% python3 -q
>>> import numpy as np
>>> np.set_printoptions(suppress=True, linewidth=100)
>>> rnd = lambda a: np.round(a, 2) + 0
>>> K = np.load("block4.npy")
>>> K
array([[-1.,  0., -2., -2., -2.],
       [ 0., -1.,  0.,  0.,  0.],
       [-2.,  0., -1., -2., -2.],
       [-2.,  0., -2., -1., -2.],
       [-2.,  0., -2., -2., -1.]])
>>> O = K.astype(float).copy()
>>> for j in range(5):
...     O[:, j] -= O[:, :j] @ (O[:, :j].T @ O[:, j])
...     O[:, j] /= np.linalg.norm(O[:, j])
... 
>>> rnd(O.T @ K)
array([[3.61, 0.  , 3.33, 3.33, 3.33],
       [0.  , 1.  , 0.  , 0.  , 0.  ],
       [0.  , 0.  , 1.39, 0.67, 0.67],
       [0.  , 0.  , 0.  , 1.22, 0.39],
       [0.  , 0.  , 0.  , 0.  , 1.15]])
>>> rnd(O)
array([[-0.28,  0.  , -0.78, -0.46, -0.33],
       [ 0.  , -1.  ,  0.  ,  0.  ,  0.  ],
       [-0.55,  0.  ,  0.61, -0.46, -0.33],
       [-0.55,  0.  , -0.11,  0.76, -0.33],
       [-0.55,  0.  , -0.11, -0.07,  0.82]])
>>> vec = np.array([1, -7, -8, -6, 6])
>>> y = O @ vec
>>> rnd(y)
array([ 6.72,  7.  , -4.65, -6.18,  5.66])
>>> rnd(np.linalg.solve(O, 3 * y))
array([  3., -21., -24., -18.,  18.])
>>> rnd(np.linalg.solve(O, y + O[:, 3]))
array([ 1., -7., -8., -5.,  6.])
>>> rnd(np.linalg.solve(O, O[:, 0]))
array([1., 0., 0., 0., 0.])
>>> r0 = np.array([0, 2, 3, 0, 1])
>>> rng = np.random.default_rng(65)
>>> m1 = np.outer(rng.normal(size=16), r0) + 0.05 * rng.normal(size=(16, 5))
>>> rnd(m1)
array([[ 0.03, -2.29, -3.31,  0.02, -1.06],
       [-0.05,  0.4 ,  0.57,  0.05,  0.28],
       [-0.01,  2.41,  3.68, -0.01,  1.17],
       [ 0.11, -3.02, -4.73,  0.04, -1.55],
       [ 0.06, -1.19, -1.92,  0.07, -0.69],
       [ 0.  , -1.41, -2.3 , -0.05, -0.79],
       [-0.03,  0.19,  0.26,  0.02,  0.08],
       [ 0.  ,  0.34,  0.51, -0.03,  0.21],
       [ 0.17, -2.53, -3.73, -0.02, -1.31],
       [-0.12,  0.58,  0.8 , -0.07,  0.29],
       [ 0.1 ,  1.35,  2.  , -0.04,  0.7 ],
       [ 0.14,  3.68,  5.61, -0.06,  1.78],
       [-0.04, -0.21, -0.24,  0.09, -0.02],
       [-0.02,  2.29,  3.45, -0.01,  1.13],
       [ 0.11, -0.52, -0.69,  0.  , -0.22],
       [-0.02, -2.54, -3.88,  0.06, -1.32]])
>>> np.argsort(-np.linalg.norm(m1, axis=0).round(6), kind="stable")[:3]
array([2, 1, 4])
>>> np.linalg.matrix_rank(m1, rtol=0.1)
np.int64(1)
>>> round(np.log10(np.linalg.cond(m1)))
2
>>> np.linalg.cond(m1) > 100
np.True_
>>> rnd(np.abs(np.linalg.svd(m1)[2][-1]))
array([0.26, 0.27, 0.43, 0.28, 0.77])
